$ python -q
>>> import numpy as np
>>> np.set_printoptions(precision=3, suppress=True, linewidth=100, floatmode="fixed")
>>> X = np.load("dump.npy")
>>> X
array([[27, 18,  9, 21,  9,  9, 15, 12],
       [18, 14,  6, 15,  8,  6,  9,  7],
       [ 9,  6,  9,  6,  3,  3,  6,  3],
       [21, 15,  6, 17,  8,  7, 11,  9],
       [ 9,  8,  3,  8,  5,  3,  4,  3],
       [ 9,  6,  3,  7,  3,  3,  5,  4],
       [15,  9,  6, 11,  4,  5,  9,  7],
       [12,  7,  3,  9,  3,  4,  7,  6]])
>>> left, sig, Vt = np.linalg.svd(X)
>>> V = Vt[:(sig > 1e-8).sum()]
>>> rng = np.random.default_rng(409)
>>> x = X[0] + -2 * X[2] + rng.integers(2) * np.eye(8)[5]
>>> x
array([ 9.000,  6.000, -9.000,  9.000,  3.000,  3.000,  3.000,  6.000])
>>> np.diag(V.T @ V)
array([0.393, 0.409, 0.929, 0.279, 0.364, 0.044, 0.295, 0.287])
>>> np.abs(np.diag(np.linalg.qr(X)[1])) > 1e-9
array([ True,  True,  True, False, False, False, False, False])
>>> np.allclose(X[:-1].T @ np.linalg.lstsq(X[:-1].T, X[-1])[0], X[-1])
True
>>> np.linalg.matrix_rank(X, rtol=0.1)
np.int64(1)
>>> print(np.linalg.cond(X) > 100)
True
>>> [round(float(x), 3) for x in np.linalg.svd(X, compute_uv=False)[:3]]
[78.692, 6.568, 4.74]
>>> Y = X / np.sqrt((X ** 2).mean(axis=1, keepdims=True))
>>> np.linalg.matrix_rank(X - X.mean(axis=1, keepdims=True))
np.int64(3)
>>> np.linalg.norm(Y, axis=1)
array([2.828, 2.828, 2.828, 2.828, 2.828, 2.828, 2.828, 2.828])
>>> J = np.loadtxt("layer4.csv", delimiter=",")
>>> J
array([[ 10.346,   5.459, -10.143,  12.393],
       [  6.031,   1.017,  -8.423,   7.526],
       [  4.664,  -0.059,  -6.890,   5.714],
       [  4.217,  -0.329,  -6.266,   5.099],
       [-10.398,   6.210,  -0.810,  -4.944],
       [-27.168,  12.786, -16.570,  -8.541],
       [-33.650,  14.609, -24.037,  -9.629],
       [-33.750,  14.635, -24.155,  -9.645],
       [-39.546,  16.040, -31.173, -10.558],
       [-46.542,  17.509, -39.953, -11.609],
       [-71.907,  21.342, -73.622, -15.175]])
>>> Ac = J - J.mean(axis=0)
>>> V = np.linalg.svd(Ac)[2][:3]
>>> Y = Ac - Ac @ V.T @ V
>>> print(np.round(Y.std(axis=0), 3) + 0)
[0.000 0.000 0.000 0.000]
>>> left, sig, Vt = np.linalg.svd(J)
>>> sig.round(3) + 0
array([153.450,  30.142,  11.805,   0.000])
>>> Y = left[:, :3] @ np.diag(sig[:3]) @ Vt[:3]
>>> round(np.linalg.norm(J - Y) / np.linalg.norm(J), 3)
np.float64(0.0)
>>> np.linalg.matrix_rank(Y)
np.int64(3)
>>> Y
array([[ 10.346,   5.459, -10.143,  12.393],
       [  6.031,   1.017,  -8.423,   7.526],
       [  4.664,  -0.059,  -6.890,   5.714],
       [  4.217,  -0.329,  -6.266,   5.099],
       [-10.398,   6.210,  -0.810,  -4.944],
       [-27.168,  12.786, -16.570,  -8.541],
       [-33.650,  14.609, -24.037,  -9.629],
       [-33.750,  14.635, -24.155,  -9.645],
       [-39.546,  16.040, -31.173, -10.558],
       [-46.542,  17.509, -39.953, -11.609],
       [-71.907,  21.342, -73.622, -15.175]])
>>> left, sig, Vt = np.linalg.svd(Y)
>>> V = Vt[:(sig > 1e-8).sum()]
>>> x = Y[1] + -3 * Y[8] + rng.integers(2) * np.eye(4)[2]
>>> print(x)
[124.670 -47.102  85.095  39.199]
>>> print(np.allclose(V.T @ V @ x, x))
True
>>> print(np.diag(V.T @ V))
[0.726 0.949 0.918 0.406]
>>> V.T @ V
array([[ 0.726, -0.118,  0.150,  0.403],
       [-0.118,  0.949,  0.065,  0.173],
       [ 0.150,  0.065,  0.918, -0.221],
       [ 0.403,  0.173, -0.221,  0.406]])
>>> print(np.linalg.matrix_rank(np.vstack([Y, x])))
3
>>> r = np.linalg.matrix_rank(J)
>>> r
np.int64(3)
>>> null = np.linalg.svd(J)[2][r:].T
>>> np.round(J @ null, 3) + 0
array([[0.000],
       [0.000],
       [0.000],
       [0.000],
       [0.000],
       [0.000],
       [0.000],
       [0.000],
       [0.000],
       [0.000],
       [0.000]])
>>> null[:, 0] / null[np.abs(null[:, 0]).round(6).argmax(), 0]
array([-0.679, -0.292,  0.372,  1.000])
>>> print(np.linalg.matrix_rank(J.T @ J), np.linalg.matrix_rank(J @ J.T))
3 3
>>> [int(np.linalg.matrix_rank(J[:i])) for i in range(1, len(J) + 1)]
[1, 2, 3, 3, 3, 3, 3, 3, 3, 3, 3]
